% python3 -q
>>> import numpy as np
>>> from numpy import linalg as LA
>>> np.set_printoptions(precision=1, suppress=True, linewidth=120, floatmode="fixed")
>>> A = np.loadtxt("run11.csv", delimiter=",")
>>> print(A)
[[ 4.0  5.0  6.0  7.0  8.0  9.0 10.0 11.0]
 [12.0 13.0 14.0 15.0 16.0 17.0 18.0 19.0]
 [20.0 21.0 22.0 23.0 24.0 25.0 26.0 27.0]]
>>> Uu, sig, Vh = LA.svd(A)
>>> V = Vh[:(sig > 1e-8).sum()]
>>> rng = np.random.default_rng(1619)
>>> vec = A[1] + -3 * A[2] + rng.integers(2) * np.eye(8)[5]
>>> print(vec)
[-48.0 -50.0 -52.0 -54.0 -56.0 -58.0 -60.0 -62.0]
>>> print(LA.matrix_rank(np.vstack([A, vec])))
2
>>> print(np.diag(V.T @ V))
[0.4 0.3 0.2 0.1 0.1 0.2 0.3 0.4]
>>> print(np.allclose(V.T @ V @ vec, vec))
True
>>> print(LA.norm(A, axis=1).argmax())
2
>>> print(np.round(LA.norm(A, 1), 1), round(float(LA.norm(A, np.inf)), 1))
57.0 188.0
>>> print(LA.norm(A, axis=0))
[23.7 25.2 26.8 28.3 29.9 31.5 33.2 34.8]
>>> print(round(LA.norm(A, 2), 1))
83.0
>>> print(round(LA.norm(A[2], 1), 1), round(LA.norm(A[2], np.inf), 1))
188.0 27.0
>>> print(round(float(LA.norm(A[2] - A[1])), 1))
22.6
>>> rk = LA.matrix_rank(A)
>>> print(rk)
2
>>> ns = LA.svd(A)[2][rk:].T
>>> print(np.round(ns @ ns.T, 1) + 0)
[[ 0.6 -0.3 -0.3 -0.2 -0.1  0.0  0.1  0.2]
 [-0.3  0.7 -0.2 -0.2 -0.1  0.0  0.0  0.1]
 [-0.3 -0.2  0.8 -0.1 -0.1 -0.1  0.0  0.0]
 [-0.2 -0.2 -0.1  0.9 -0.1 -0.1 -0.1 -0.1]
 [-0.1 -0.1 -0.1 -0.1  0.9 -0.1 -0.2 -0.2]
 [ 0.0  0.0 -0.1 -0.1 -0.1  0.8 -0.2 -0.2]
 [ 0.1  0.0  0.0 -0.1 -0.2 -0.2  0.7 -0.3]
 [ 0.2  0.1  0.0 -0.1 -0.2 -0.2 -0.3  0.6]]
>>> print([int(LA.matrix_rank(A[:i])) for i in range(1, len(A) + 1)])
[1, 2, 2]
>>> print([int(LA.matrix_rank(np.delete(A, i, axis=0))) for i in range(3)])
[2, 2, 2]
>>> E = np.load("a.npy")
>>> print(E)
[[ 8  0  0  0  0  0  0]
 [ 9  2  0  0  0  0  0]
 [-2 -2  2  0  0  0  0]
 [-9  7  3 -5  0  0  0]
 [-5  9  1  1 -5  0  0]
 [ 4  9  2  8 -1  4  0]
 [ 8 -4 -5  3 -1 -7 -5]]
>>> # triangular
>>> labels = rng.permutation(7)
>>> print(labels)
[3 4 2 0 6 1 5]
>>> out = E[labels][:, labels]
>>> print(np.round(LA.det(out), 1), round(float(LA.det(E[labels])), 1))
-16000.0 -16000.0
>>> G = E.T @ E
>>> print(np.allclose(G, G.T))
True
>>> print(G)
[[335 -82 -68  96  13 -40 -40]
 [-82 235  64  34 -50  64  20]
 [-68  64  43 -13  -2  43  25]
 [ 96  34 -13  99 -16  11 -15]
 [ 13 -50  -2 -16  27   3   5]
 [-40  64  43  11   3  65  35]
 [-40  20  25 -15   5  35  25]]
>>> print(np.diag(G))
[335 235  43  99  27  65  25]
>>> print(LA.matrix_rank(G))
7
>>> vals, V = LA.eigh(G)
>>> vec = np.array([4, 8, 7, 4, 4, -6, 4])
>>> print(np.abs(G).sum(axis=1).max(), np.round(np.abs(vals).max(), 1))
674 442.1
>>> print(np.sort(LA.eigvals(E)))
[-5.0 -5.0 -5.0  2.0  2.0  4.0  8.0]
>>> print(np.prod(np.diag(E)), round(LA.det(E), 1))
-16000 -16000.0
>>> print([int(LA.matrix_rank(LA.matrix_power(E, p))) for p in range(1, 8)])
[7, 7, 7, 7, 7, 7, 7]
>>> vec = np.array([1, 6, -7, -5, 3, -6, -5])
>>> a = np.maximum(E @ vec, 0)
>>> print(E * (a > 1e-9)[:, None])
[[ 8  0  0  0  0  0  0]
 [ 9  2  0  0  0  0  0]
 [ 0  0  0  0  0  0  0]
 [-9  7  3 -5  0  0  0]
 [-5  9  1  1 -5  0  0]
 [ 0  0  0  0  0  0  0]
 [ 8 -4 -5  3 -1 -7 -5]]
>>> print(np.tanh(E @ vec))
[ 1.0  1.0 -1.0  1.0  1.0 -1.0  1.0]
>>> Q, _ = LA.qr(np.array([[1.7, -1.5, 0.1, 1.2, -0.6, 0.7, -0.3, 0.6],
...     [-1.3, 0.1, -1.1, 0.2, 0.6, -0.6, 1.8, 1.0],
...     [-0.8, -1.2, 0.7, 1.0, 0.1, 2.4, 1.8, 0.5],
...     [1.5, -0.5, -1.1, 0.0, -2.5, -1.5, -1.1, -0.4],
...     [1.8, 0.5, 0.2, 1.4, -0.6, 0.2, 0.1, -0.3],
...     [1.6, 0.0, 0.4, -0.7, 1.2, -1.4, 0.4, -0.9],
...     [0.2, -0.4, -0.5, 0.3, 2.3, -1.1, 0.2, 1.6],
...     [0.0, 1.3, 1.0, -1.0, 0.9, -0.9, 1.1, 0.4]]))
>>> J = -1 * Q
>>> print(J.round(1) + 0)
[[ 0.5  0.5  0.1 -0.1  0.0 -0.2 -0.1 -0.7]
 [-0.4  0.0 -0.5 -0.2 -0.2 -0.3  0.6 -0.3]
 [-0.2  0.5  0.5 -0.2  0.1 -0.3  0.3  0.4]
 [ 0.4  0.1 -0.5  0.2  0.4 -0.4  0.0  0.3]
 [ 0.5 -0.3  0.0 -0.8  0.0  0.0  0.1  0.2]
 [ 0.4 -0.1  0.2  0.5 -0.4  0.2  0.6  0.1]
 [ 0.1  0.2 -0.2  0.0 -0.8 -0.2 -0.4  0.3]
 [ 0.0 -0.5  0.4  0.1  0.0 -0.7  0.0 -0.2]]
>>> # keeps lengths
>>> out = J / LA.norm(J, axis=1, keepdims=True)
>>> G = out @ out.T
>>> print((G - 2 * np.eye(8)).round(6).argmax(axis=1))
[1 0 0 0 0 0 0 0]
>>> W = np.array([[4, 3],
...     [-2, -5],
...     [0, -3],
...     [4, -5],
...     [1, 1],
...     [-2, -3],
...     [4, -5],
...     [-3, -5]])
>>> c = np.array([1, -3])
>>> H = np.maximum(J @ W + c, 0)
>>> print(H)
[[3.4 0.0]
 [2.2 0.0]
 [0.0 0.0]
 [3.7 0.0]
 [0.4 2.2]
 [6.0 0.0]
 [0.0 0.0]
 [4.4 1.1]]
>>> C = np.array([[-2, 2, -2], [0, 1, -2]])
>>> print((H @ C).round(6).argmax(axis=1))
[1 1 0 1 1 1 0 1]
>>> print(H @ C)
[[ -6.9   6.9  -6.9]
 [ -4.4   4.4  -4.4]
 [  0.0   0.0   0.0]
 [ -7.5   7.5  -7.5]
 [ -0.7   2.9  -5.1]
 [-12.0  12.0 -12.0]
 [  0.0   0.0   0.0]
 [ -8.9  10.0 -11.1]]
>>> u = np.array([8, 8, -1, -3, -8, 2, -7, -7])
>>> out = J + np.outer(u, np.eye(8)[1])
>>> print(out.round(1) + 0)
[[ 0.5  8.5  0.1 -0.1  0.0 -0.2 -0.1 -0.7]
 [-0.4  8.0 -0.5 -0.2 -0.2 -0.3  0.6 -0.3]
 [-0.2 -0.5  0.5 -0.2  0.1 -0.3  0.3  0.4]
 [ 0.4 -2.9 -0.5  0.2  0.4 -0.4  0.0  0.3]
 [ 0.5 -8.3  0.0 -0.8  0.0  0.0  0.1  0.2]
 [ 0.4  1.9  0.2  0.5 -0.4  0.2  0.6  0.1]
 [ 0.1 -6.8 -0.2  0.0 -0.8 -0.2 -0.4  0.3]
 [ 0.0 -7.5  0.4  0.1  0.0 -0.7  0.0 -0.2]]
>>> print(LA.matrix_rank(out - J))
1
>>> vec = np.array([-4, 0, 3, -1, 1, -5, -2, -4])
>>> print(np.sort(np.abs(np.degrees(np.angle(LA.eigvals(J))))))
[  0.0  53.6  53.6  74.0  74.0 119.6 119.6 180.0]
>>> print(round(LA.det(J), 1))
-1.0
>>> print(np.round(J.T @ (J @ vec), 1) + 0)
[-4.0  0.0  3.0 -1.0  1.0 -5.0 -2.0 -4.0]
>>> print(np.abs(LA.eigvals(J)))
[1.0 1.0 1.0 1.0 1.0 1.0 1.0 1.0]
>>> m1 = np.load("test8.npy")
>>> print(m1)
[[-0.1  0.0 -0.1 -0.1 -0.1  0.0 -0.3]
 [-1.0 -0.5 -0.7 -0.9 -1.2  0.4 -2.9]
 [ 0.0  0.0  0.0  0.0  0.0  0.0  0.0]
 [ 0.5  0.2  0.4  0.4  0.6 -0.2  1.4]
 [ 0.6  0.3  0.4  0.5  0.7 -0.2  1.7]
 [ 0.1  0.0  0.1  0.1  0.1  0.0  0.3]
 [ 0.0  0.0  0.0  0.0  0.0  0.0  0.0]]
>>> # looks like rank 4
>>> t = np.radians(90)
>>> r_ = np.eye(7)
>>> r_[2, 2] = r_[6, 6] = np.cos(t)
>>> r_[2, 6], r_[6, 2] = -np.sin(t), np.sin(t)
>>> print(r_.round(1) + 0)
[[ 1.0  0.0  0.0  0.0  0.0  0.0  0.0]
 [ 0.0  1.0  0.0  0.0  0.0  0.0  0.0]
 [ 0.0  0.0  0.0  0.0  0.0  0.0 -1.0]
 [ 0.0  0.0  0.0  1.0  0.0  0.0  0.0]
 [ 0.0  0.0  0.0  0.0  1.0  0.0  0.0]
 [ 0.0  0.0  0.0  0.0  0.0  1.0  0.0]
 [ 0.0  0.0  1.0  0.0  0.0  0.0  0.0]]
>>> out = m1 @ r_.T
>>> print(out)
[[-0.1  0.0  0.3 -0.1 -0.1  0.0 -0.1]
 [-1.0 -0.5  2.9 -0.9 -1.2  0.4 -0.7]
 [ 0.0  0.0  0.0  0.0  0.0  0.0  0.0]
 [ 0.5  0.2 -1.4  0.4  0.6 -0.2  0.4]
 [ 0.6  0.3 -1.7  0.5  0.7 -0.2  0.4]
 [ 0.1  0.0 -0.3  0.1  0.1  0.0  0.1]
 [ 0.0  0.0  0.0  0.0  0.0  0.0  0.0]]
>>> print(np.abs(out - m1).max(axis=0))
[0.0 0.0 3.6 0.0 0.0 0.0 2.2]
>>> t = np.sort(rng.uniform(-2, 2, 21))
>>> M = np.c_[t, t ** 2, t ** 3] @ np.array([[-1, 0, -2, 3], [2, -3, -1, 3], [0, 3, 2, -2]])
>>> print(M.round(1) + 0)
[[  9.3 -32.5 -14.1  19.6]
 [  9.2 -31.9 -13.8  19.2]
 [  8.7 -29.1 -12.3  17.3]
 [  7.4 -23.1  -9.2  13.2]
 [  6.4 -18.5  -6.8  10.1]
 [  5.1 -13.3  -4.2   6.6]
 [  3.9  -8.8  -2.2   3.7]
 [  3.7  -8.2  -1.9   3.3]
 [  1.1  -1.3   0.5  -0.4]
 [  0.7  -0.6   0.5  -0.6]
 [  0.5  -0.4   0.5  -0.6]
 [  0.4  -0.2   0.4  -0.5]
 [  0.3  -0.1   0.3  -0.5]
 [  0.1   0.0   0.1  -0.2]
 [ -0.1  -0.2  -0.7   1.2]
 [ -0.1  -0.3  -0.9   1.6]
 [  0.2  -0.4  -1.2   2.6]
 [  0.3  -0.4  -1.2   3.0]
 [  0.7  -0.2  -1.2   3.7]
 [  2.2   1.8   0.3   4.6]
 [  5.2   9.3   6.0   3.0]]
>>> Uu, sig, Vh = LA.svd(M)
>>> print(np.argmax(sig[:-1] / (sig[1:] + 1e-6)) + 1)
3
>>> print(sig.round(1) + 0)
[81.6 12.1  6.3  0.0]
>>> out = Uu[:, :3] @ np.diag(sig[:3]) @ Vh[:3]
>>> print(round(np.abs(M - out).max(), 1))
0.0
>>> Uu, sig, Vh = LA.svd(M, full_matrices=False)
>>> print(sig.round(1) + 0)
[81.6 12.1  6.3  0.0]
>>> print(np.round(Vh @ Vh.T, 1) + 0)
[[1.0 0.0 0.0 0.0]
 [0.0 1.0 0.0 0.0]
 [0.0 0.0 1.0 0.0]
 [0.0 0.0 0.0 1.0]]
>>> print(np.abs(Vh[0]))
[0.2 0.8 0.3 0.5]
>>> print(round(float(np.sqrt((sig ** 2).sum())), 1), np.round(LA.norm(M), 1))
82.7 82.7
>>> print(np.abs(Uu[:, 0]).round(6).argmax())
0
>>> print(np.cumsum(sig ** 2) / np.sum(sig ** 2))
[1.0 1.0 1.0 1.0]
>>> print(np.round(Uu.T @ M @ Vh.T, 1) + 0)
[[81.6  0.0  0.0  0.0]
 [ 0.0 12.1  0.0  0.0]
 [ 0.0  0.0  6.3  0.0]
 [ 0.0  0.0  0.0  0.0]]
>>> print(np.allclose(Uu * sig @ Vh, M))
True
>>> print(LA.lstsq(M[:-1].T, M[-1])[2])
3
>>> print(np.unique(M.round(6), axis=0).shape)
(21, 4)
>>> print(np.round(M @ LA.pinv(M) @ M, 1) + 0)
[[  9.3 -32.5 -14.1  19.6]
 [  9.2 -31.9 -13.8  19.2]
 [  8.7 -29.1 -12.3  17.3]
 [  7.4 -23.1  -9.2  13.2]
 [  6.4 -18.5  -6.8  10.1]
 [  5.1 -13.3  -4.2   6.6]
 [  3.9  -8.8  -2.2   3.7]
 [  3.7  -8.2  -1.9   3.3]
 [  1.1  -1.3   0.5  -0.4]
 [  0.7  -0.6   0.5  -0.6]
 [  0.5  -0.4   0.5  -0.6]
 [  0.4  -0.2   0.4  -0.5]
 [  0.3  -0.1   0.3  -0.5]
 [  0.1   0.0   0.1  -0.2]
 [ -0.1  -0.2  -0.7   1.2]
 [ -0.1  -0.3  -0.9   1.6]
 [  0.2  -0.4  -1.2   2.6]
 [  0.3  -0.4  -1.2   3.0]
 [  0.7  -0.2  -1.2   3.7]
 [  2.2   1.8   0.3   4.6]
 [  5.2   9.3   6.0   3.0]]
>>> print(round(np.trace(LA.pinv(M) @ M), 1))
3.0
>>> print(np.abs(np.diag(LA.qr(M)[1])) > 1e-9)
[ True  True  True False]
>>> Uu, sig, Vh = LA.svd(M)
>>> V = Vh[:(sig > 1e-8).sum()]
>>> vec = M[9] + 5 * M[2] + rng.integers(2) * np.eye(4)[1]
>>> print(vec)
[  44.0 -146.1  -61.0   85.7]
>>> print(np.allclose(V.T @ V @ vec, vec))
True
>>> print(round(LA.norm(vec - V.T @ V @ vec), 1))
0.0
>>> vec = np.array([3, 1, 5, 0, 0, 0, 5, 3])
>>> a = np.maximum(J @ vec, 0)
>>> print(np.tanh(J @ vec))
[ 0.3 -0.9  1.0 -0.2  1.0  1.0 -1.0  0.6]
>>> print(J.T @ a)
[ 2.6  1.4  3.6 -0.4 -1.9 -1.0  5.1  3.1]
>>> feats = np.load("m.npy")
>>> print(feats)
[[-0.8 -0.1  0.8]
 [-0.1 -1.0 -0.3]
 [ 0.8 -0.3  2.8]]
>>> print(round(np.einsum("ii->", feats), 1))
1.0
>>> print(LA.eigvals(feats))
[ 3.0 -1.0 -1.0]
>>> print(np.round(LA.det(feats[::-1]), 1))
-3.0
>>> print(np.poly(feats))
[ 1.0 -1.0 -5.0 -3.0]
>>> print(round(float(LA.det(feats.T)), 1))
3.0
>>> vals, V = LA.eig(feats)
>>> print(np.sort(LA.eigvals(LA.inv(feats))))
[-1.0 -1.0  0.3]
>>> print(vals)
[ 3.0 -1.0 -1.0]
>>> print(np.round(feats @ V[:, 0] - vals[0] * V[:, 0], 1) + 0)
[0.0 0.0 0.0]
>>> print(np.sort(LA.eigvals(feats.T)))
[-1.0 -1.0  3.0]
>>> print(round(float(np.prod(vals)), 1))
3.0
>>> X = np.loadtxt("w.csv", delimiter=",")
>>> print(X)
[[  1.6   0.0  -0.1   0.7   6.5]
 [  0.1  -1.0  -1.0  -1.8   0.4]
 [ -0.2   0.6  -0.6   1.6  -0.8]
 [ -0.1   1.1   0.3   1.0  -0.6]
 [  0.0  -0.7  -0.4  -0.5   0.0]
 [  0.5   0.8  -1.9   1.6   2.2]
 [ -0.8  -0.6  -1.4  -0.2  -3.4]
 [ -0.5  -0.3  -0.8  -1.3  -1.9]
 [  1.4   0.5  -0.3   0.2   5.8]
 [  2.0  -0.5  -0.4   0.4   7.9]
 [ -0.4   1.0   1.4  -0.6  -1.6]
 [  1.3   0.5  -0.4   0.2   5.2]
 [ -3.0  -1.7   1.4  -0.6 -12.0]
 [ -0.5   1.1  -0.2   0.1  -2.2]
 [  0.5   2.7   0.7   1.0   2.1]
 [ -0.9   0.9  -2.1  -0.5  -3.7]
 [ -0.8   0.6   0.1   1.4  -3.3]
 [  2.5   3.8   0.4  -0.4  10.1]
 [ -0.6   0.5  -0.9  -0.7  -2.4]
 [  0.3  -0.1   0.7  -0.3   1.2]
 [  0.7   1.0  -2.1  -1.4   2.8]
 [  0.5   1.2  -1.4   0.8   2.0]
 [ -1.7  -1.4  -0.4   0.5  -6.7]
 [  1.1  -0.9  -0.2   0.1   4.3]
 [ -0.4   0.2   0.1   0.0  -1.5]
 [  0.4   0.4  -0.5   0.5   1.5]
 [ -0.1   1.2   1.2  -1.6  -0.4]
 [ -0.8   0.4   0.8   0.4  -3.3]
 [  0.7   0.8  -0.4   0.6   2.9]]
>>> # column 4 is much longer than the rest
>>> Uu, sig, Vh = LA.svd(X)
>>> print(np.argmax(sig[:-1] / (sig[1:] + 1e-6)) + 1)
4
>>> print(sig)
[24.9  5.8  5.2  4.6  0.1]
>>> out = Uu[:, :4] @ np.diag(sig[:4]) @ Vh[:4]
>>> print(out.round(1) + 0)
[[  1.6   0.0  -0.1   0.7   6.5]
 [  0.1  -1.0  -1.0  -1.8   0.4]
 [ -0.2   0.6  -0.6   1.6  -0.8]
 [ -0.1   1.1   0.3   1.0  -0.6]
 [  0.0  -0.7  -0.4  -0.5   0.0]
 [  0.5   0.8  -1.9   1.6   2.2]
 [ -0.8  -0.6  -1.4  -0.2  -3.4]
 [ -0.5  -0.3  -0.8  -1.3  -1.9]
 [  1.4   0.5  -0.3   0.2   5.8]
 [  2.0  -0.5  -0.4   0.4   7.9]
 [ -0.4   1.0   1.4  -0.6  -1.6]
 [  1.3   0.5  -0.4   0.2   5.2]
 [ -3.0  -1.7   1.4  -0.6 -12.0]
 [ -0.5   1.1  -0.2   0.1  -2.2]
 [  0.5   2.7   0.7   1.0   2.1]
 [ -0.9   0.9  -2.1  -0.5  -3.7]
 [ -0.8   0.6   0.1   1.4  -3.3]
 [  2.5   3.8   0.4  -0.4  10.1]
 [ -0.6   0.5  -0.9  -0.7  -2.4]
 [  0.3  -0.1   0.7  -0.3   1.2]
 [  0.7   1.0  -2.1  -1.4   2.8]
 [  0.5   1.2  -1.4   0.8   2.0]
 [ -1.7  -1.4  -0.4   0.5  -6.7]
 [  1.1  -0.9  -0.2   0.1   4.3]
 [ -0.4   0.2   0.1   0.0  -1.5]
 [  0.4   0.4  -0.5   0.5   1.5]
 [ -0.1   1.2   1.2  -1.6  -0.4]
 [ -0.8   0.4   0.8   0.4  -3.3]
 [  0.7   0.8  -0.4   0.6   2.9]]
>>> print(LA.matrix_rank(X, rtol=0.05))
4
>>> print(LA.matrix_rank(out))
4
>>> print(np.round(np.abs(X - out).max(), 1))
0.0
